In [1]: import numpy as np

In [2]: from numpy import linalg as LA

In [3]: np.set_printoptions(suppress=True, linewidth=100)

In [4]: other = np.array([[0, 3, 0, 3]])

In [5]: m1 = np.block([[np.zeros((1, 1)), other], [other.T, np.zeros((4, 4))]])

In [6]: m1
Out[6]: 
array([[0., 0., 3., 0., 3.],
       [0., 0., 0., 0., 0.],
       [3., 0., 0., 0., 0.],
       [0., 0., 0., 0., 0.],
       [3., 0., 0., 0., 0.]])

In [7]: th = np.radians(36)

In [8]: Rm = np.eye(5)

In [9]: Rm[2, 2] = Rm[4, 4] = np.cos(th)

In [10]: Rm[2, 4], Rm[4, 2] = -np.sin(th), np.sin(th)

In [11]: Rm.round(2)
Out[11]: 
array([[ 1.  ,  0.  ,  0.  ,  0.  ,  0.  ],
       [ 0.  ,  1.  ,  0.  ,  0.  ,  0.  ],
       [ 0.  ,  0.  ,  0.81,  0.  , -0.59],
       [ 0.  ,  0.  ,  0.  ,  1.  ,  0.  ],
       [ 0.  ,  0.  ,  0.59,  0.  ,  0.81]])

In [12]: other = m1 @ Rm.T

In [13]: np.round(np.abs(other - m1).max(axis=0), 2)
Out[13]: array([0.  , 0.  , 2.34, 0.  , 1.19])

In [14]: np.round(LA.svd(m1, compute_uv=False), 2) + 0, np.round(LA.svd(other, compute_uv=False), 2) + 0
Out[14]: (array([4.24, 4.24, 0.  , 0.  , 0.  ]), array([4.24, 4.24, 0.  , 0.  , 0.  ]))

In [15]: other.round(2)
Out[15]: 
array([[0.  , 0.  , 0.66, 0.  , 4.19],
       [0.  , 0.  , 0.  , 0.  , 0.  ],
       [3.  , 0.  , 0.  , 0.  , 0.  ],
       [0.  , 0.  , 0.  , 0.  , 0.  ],
       [3.  , 0.  , 0.  , 0.  , 0.  ]])

In [16]: K = np.loadtxt("mat.csv", delimiter=",")

In [17]: K
Out[17]: 
array([[ 0.56, -0.95,  0.01,  0.26,  0.96,  1.  ,  0.57,  0.1 , -0.89, -0.35],
       [-1.  ,  0.98, -0.8 , -0.4 , -0.9 , -0.98, -0.51,  0.57,  0.98,  0.37],
       [ 0.97, -0.81,  0.6 , -0.82, -0.6 , -0.99,  0.02, -0.94, -0.77,  0.35],
       [-0.72,  0.99, -0.96,  0.01, -0.76,  0.25, -0.94, -0.13,  0.76, -0.52],
       [-0.29, -0.57,  0.13, -0.86, -0.55, -0.99,  0.27, -0.75,  0.16,  0.54],
       [ 0.86, -0.69, -0.25, -0.72, -0.01, -0.58, -0.26, -0.89, -0.75, -0.04],
       [-0.97,  0.16,  0.93,  0.9 ,  0.32,  0.31,  0.91,  0.99,  0.89,  0.52],
       [-0.89, -0.94, -0.99, -0.99,  0.7 , -0.35, -0.38, -0.98, -0.6 ,  0.02],
       [ 0.97,  1.  ,  0.97,  0.96, -1.  , -1.  , -0.75,  0.78,  0.89,  0.12],
       [-0.19, -0.52, -0.98, -0.94,  0.45,  0.54, -0.77, -0.96, -0.67, -0.41],
       [ 0.58, -0.98, -0.18, -0.81,  0.8 ,  0.35,  0.49, -0.84, -0.87,  0.09],
       [-0.94, -0.44, -1.  , -0.99,  0.74,  0.91, -0.9 , -0.98, -0.51, -0.57],
       [ 0.88, -0.97,  0.87,  0.21,  0.83,  0.75,  0.82, -0.01, -0.87,  0.15],
       [-0.54, -0.78, -0.62, -0.65,  0.68,  0.6 ,  0.21, -0.47, -0.4 , -0.01],
       [ 0.7 ,  0.99,  1.  ,  0.99, -0.98, -1.  ,  0.69,  0.99,  0.96,  0.66],
       [ 0.07,  0.55,  0.51,  0.67, -0.21,  0.25,  0.07,  0.65,  0.34, -0.03],
       [-0.98, -0.78, -0.95, -0.96,  0.59, -0.31,  0.04, -0.79,  0.14,  0.2 ],
       [ 0.  ,  0.23,  0.95,  0.39, -0.78, -0.99,  0.67,  0.61,  0.68,  0.63],
       [-0.94, -0.95, -0.44, -0.58,  0.92,  0.89,  0.78,  0.2 , -0.22,  0.21],
       [-1.  , -0.81, -0.99, -0.96,  0.93,  0.88,  0.38, -0.17,  0.69,  0.16],
       [-0.67, -0.84,  0.92,  0.81,  0.84,  0.9 ,  0.93,  0.94,  0.11,  0.34],
       [-0.74, -1.  , -0.95, -0.99,  1.  ,  0.98,  0.83, -0.98, -0.98,  0.05],
       [ 0.76,  0.97,  1.  ,  1.  , -0.93, -0.9 ,  0.81,  1.  ,  0.93,  0.51],
       [-1.  ,  0.11,  0.56,  0.78,  0.68,  0.8 ,  0.9 ,  0.99,  0.94,  0.46],
       [-1.  , -1.  , -0.96, -0.99,  1.  ,  0.96,  0.98, -0.7 , -0.63,  0.59],
       [ 0.99, -1.  , -0.99, -0.99,  1.  ,  1.  , -0.27, -1.  , -1.  , -0.77],
       [ 0.98,  0.21,  0.97,  0.99,  0.55,  0.99,  0.46,  0.95, -0.65, -0.45],
       [-0.98,  0.74, -0.15, -0.42, -0.74, -0.98,  0.21,  0.49,  0.94,  0.54],
       [ 0.83,  1.  ,  0.22,  0.85, -0.99, -0.97, -0.94,  0.4 ,  0.88, -0.31]])

In [18]: proj = K @ LA.solve(K.T @ K, K.T)

In [19]: np.allclose(proj @ proj, proj)
Out[19]: True

In [20]: np.round(np.diag(proj), 2)
Out[20]: 
array([0.37, 0.54, 0.46, 0.53, 0.37, 0.16, 0.29, 0.46, 0.4 , 0.16, 0.24, 0.37, 0.23, 0.05, 0.26,
       0.07, 0.35, 0.21, 0.31, 0.59, 0.48, 0.33, 0.28, 0.32, 0.6 , 0.44, 0.44, 0.41, 0.31])

In [21]: np.round(np.trace(proj), 2)
Out[21]: np.float64(10.0)

In [22]: np.round(proj @ K[:, 4], 2)
Out[22]: 
array([ 0.96, -0.9 , -0.6 , -0.76, -0.55, -0.01,  0.32,  0.7 , -1.  ,  0.45,  0.8 ,  0.74,  0.83,
        0.68, -0.98, -0.21,  0.59, -0.78,  0.92,  0.93,  0.84,  1.  , -0.93,  0.68,  1.  ,  1.  ,
        0.55, -0.74, -0.99])

In [23]: np.round(LA.eigvalsh(proj), 2) + 0
Out[23]: 
array([0., 0., 0., 0., 0., 0., 0., 0., 0., 0., 0., 0., 0., 0., 0., 0., 0., 0., 0., 1., 1., 1., 1.,
       1., 1., 1., 1., 1., 1.])

In [24]: gram = K.T @ K

In [25]: (K @ K.T).shape
Out[25]: (29, 29)

In [26]: LA.matrix_rank(gram)
Out[26]: np.int64(10)

In [27]: np.round(np.diag(gram), 2)
Out[27]: array([19.1 , 18.94, 18.14, 18.7 , 17.64, 19.43, 12.38, 17.03, 16.08,  4.82])

In [28]: np.round(LA.eigvalsh(gram)[::-1], 2)
Out[28]: array([82.52, 33.04, 25.92, 14.36,  2.42,  1.73,  0.97,  0.67,  0.39,  0.23])

In [29]: round(np.trace(gram), 2), np.round((K ** 2).sum(), 2)
Out[29]: (np.float64(162.25), np.float64(162.25))

In [30]: z = K[:, 4] > np.median(K[:, 4])

In [31]: r0 = K[z].mean(axis=0) - K[~z].mean(axis=0)

In [32]: ((K - K.mean(axis=0)) @ r0 > 0).astype(int)
Out[32]: array([1, 0, 0, 0, 0, 1, 0, 1, 0, 1, 1, 1, 1, 1, 0, 0, 1, 0, 1, 1, 1, 1, 0, 0, 1, 1, 0, 0, 0])

In [33]: np.argsort(-np.abs(r0).round(6), kind="stable")
Out[33]: array([4, 1, 5, 8, 2, 3, 7, 0, 6, 9])

In [34]: round(float((((K - K.mean(axis=0)) @ r0 > 0) == z).mean()), 2)
Out[34]: 0.9

In [35]: r0.round(2)
Out[35]: array([-0.54, -1.16, -0.68, -0.66,  1.31,  1.14,  0.39, -0.59, -0.73, -0.12])

In [36]: K.shape
Out[36]: (29, 10)

In [37]: np.round(K.sum(axis=0), 2)
Out[37]: array([-3.7 , -6.1 , -1.57, -4.25,  4.54,  2.32,  5.32, -0.93,  0.48,  3.05])

In [38]: LA.matrix_rank(m1, rtol=0.1)
Out[38]: np.int64(2)

In [39]: round(float(LA.norm(m1, 2) / LA.norm(m1)), 2)
Out[39]: 0.71

In [40]: [round(float(x), 2) for x in LA.svd(m1, compute_uv=False)[:3]]
Out[40]: [4.24, 4.24, 0.0]

In [41]: feats = np.vander(np.arange(15) - 2, 4, increasing=True)

In [42]: feats
Out[42]: 
array([[   1,   -2,    4,   -8],
       [   1,   -1,    1,   -1],
       [   1,    0,    0,    0],
       [   1,    1,    1,    1],
       [   1,    2,    4,    8],
       [   1,    3,    9,   27],
       [   1,    4,   16,   64],
       [   1,    5,   25,  125],
       [   1,    6,   36,  216],
       [   1,    7,   49,  343],
       [   1,    8,   64,  512],
       [   1,    9,   81,  729],
       [   1,   10,  100, 1000],
       [   1,   11,  121, 1331],
       [   1,   12,  144, 1728]])

In [43]: round(float(LA.norm(feats, 2) / LA.norm(feats)), 2)
Out[43]: 1.0

In [44]: LA.matrix_rank(feats, rtol=0.1)
Out[44]: np.int64(1)

In [45]: np.argsort(-LA.norm(feats, axis=0).round(6), kind="stable")[:3]
Out[45]: array([3, 2, 1])

In [46]: [round(float(x), 2) for x in LA.svd(feats, compute_uv=False)[:3]]
Out[46]: [2606.84, 41.94, 4.04]

In [47]: left, sig, vt = LA.svd(feats)

In [48]: sig.round(2)
Out[48]: array([2606.84,   41.94,    4.04,    2.25])

In [49]: other = left[:, :1] @ np.diag(sig[:1]) @ vt[:1]

In [50]: LA.matrix_rank(feats, rtol=0.05)
Out[50]: np.int64(1)

In [51]: gram = feats.T @ feats

In [52]: (feats @ feats.T).shape
Out[52]: (15, 15)

In [53]: np.allclose(gram, gram.T)
Out[53]: True

In [54]: M = np.loadtxt("x.csv", delimiter=",")

In [55]: M
Out[55]: 
array([[ 18.,   8.,   0.,   2.,   4.,  12.,  14.,   2.,  12.,  12.,  10.],
       [  9.,   4.,   0.,   1.,   2.,   6.,   7.,   1.,   6.,   6.,   5.],
       [  9.,   4.,   0.,   1.,   2.,   6.,   7.,   1.,   6.,   6.,   5.],
       [ -9.,  -4.,   0.,  -1.,  -2.,  -6.,  -7.,  -1.,  -6.,  -6.,  -5.],
       [  0.,   0.,   0.,   0.,   0.,   0.,   0.,   0.,   0.,   0.,   0.],
       [-18.,  -8.,   0.,  -2.,  -4., -12., -14.,  -2., -12., -12., -10.],
       [-27., -12.,   0.,  -3.,  -6., -18., -21.,  -3., -18., -18., -15.],
       [  0.,   0.,   0.,   0.,   0.,   0.,   0.,   0.,   0.,   0.,   0.],
       [ 18.,   8.,   0.,   2.,   4.,  12.,  14.,   2.,  12.,  12.,  10.]])

In [56]: Xs = K - K.mean(axis=0)

In [57]: left, sig, vt = LA.svd(Xs, full_matrices=False)

In [58]: np.searchsorted(np.cumsum(sig ** 2) / (sig ** 2).sum(), 0.9) + 1
Out[58]: np.int64(4)

In [59]: round((sig ** 2).sum() ** 2 / (sig ** 4).sum(), 2)
Out[59]: np.float64(2.98)

In [60]: (np.sign(left[:, 0]) == np.sign(left[0, 0])).astype(int)
Out[60]: array([1, 0, 1, 0, 0, 1, 0, 1, 0, 1, 1, 1, 1, 1, 0, 0, 1, 0, 1, 1, 0, 1, 0, 0, 1, 1, 0, 0, 0])

In [61]: left, sig, vt = LA.svd(M, full_matrices=False)

In [62]: np.round(vt @ vt.T, 2) + 0
Out[62]: 
array([[1., 0., 0., 0., 0., 0., 0., 0., 0.],
       [0., 1., 0., 0., 0., 0., 0., 0., 0.],
       [0., 0., 1., 0., 0., 0., 0., 0., 0.],
       [0., 0., 0., 1., 0., 0., 0., 0., 0.],
       [0., 0., 0., 0., 1., 0., 0., 0., 0.],
       [0., 0., 0., 0., 0., 1., 0., 0., 0.],
       [0., 0., 0., 0., 0., 0., 1., 0., 0.],
       [0., 0., 0., 0., 0., 0., 0., 1., 0.],
       [0., 0., 0., 0., 0., 0., 0., 0., 1.]])

In [63]: np.allclose(left * sig @ vt, M)
Out[63]: True

In [64]: np.round(left.T @ left, 2) + 0
Out[64]: 
array([[1., 0., 0., 0., 0., 0., 0., 0., 0.],
       [0., 1., 0., 0., 0., 0., 0., 0., 0.],
       [0., 0., 1., 0., 0., 0., 0., 0., 0.],
       [0., 0., 0., 1., 0., 0., 0., 0., 0.],
       [0., 0., 0., 0., 1., 0., 0., 0., 0.],
       [0., 0., 0., 0., 0., 1., 0., 0., 0.],
       [0., 0., 0., 0., 0., 0., 1., 0., 0.],
       [0., 0., 0., 0., 0., 0., 0., 1., 0.],
       [0., 0., 0., 0., 0., 0., 0., 0., 1.]])

In [65]: np.round(sig / sig[0], 2) + 0
Out[65]: array([1., 0., 0., 0., 0., 0., 0., 0., 0.])

In [66]: np.unique(M.round(6), axis=0).shape
Out[66]: (6, 11)

In [67]: LA.lstsq(M[:-1].T, M[-1])[2]
Out[67]: np.int32(1)

In [68]: np.round(M @ LA.pinv(M) @ M, 2)
Out[68]: 
array([[ 18.,   8.,   0.,   2.,   4.,  12.,  14.,   2.,  12.,  12.,  10.],
       [  9.,   4.,   0.,   1.,   2.,   6.,   7.,   1.,   6.,   6.,   5.],
       [  9.,   4.,   0.,   1.,   2.,   6.,   7.,   1.,   6.,   6.,   5.],
       [ -9.,  -4.,   0.,  -1.,  -2.,  -6.,  -7.,  -1.,  -6.,  -6.,  -5.],
       [  0.,   0.,   0.,   0.,   0.,   0.,   0.,   0.,   0.,   0.,   0.],
       [-18.,  -8.,   0.,  -2.,  -4., -12., -14.,  -2., -12., -12., -10.],
       [-27., -12.,   0.,  -3.,  -6., -18., -21.,  -3., -18., -18., -15.],
       [  0.,   0.,   0.,   0.,   0.,   0.,   0.,   0.,   0.,   0.,   0.],
       [ 18.,   8.,   0.,   2.,   4.,  12.,  14.,   2.,  12.,  12.,  10.]])
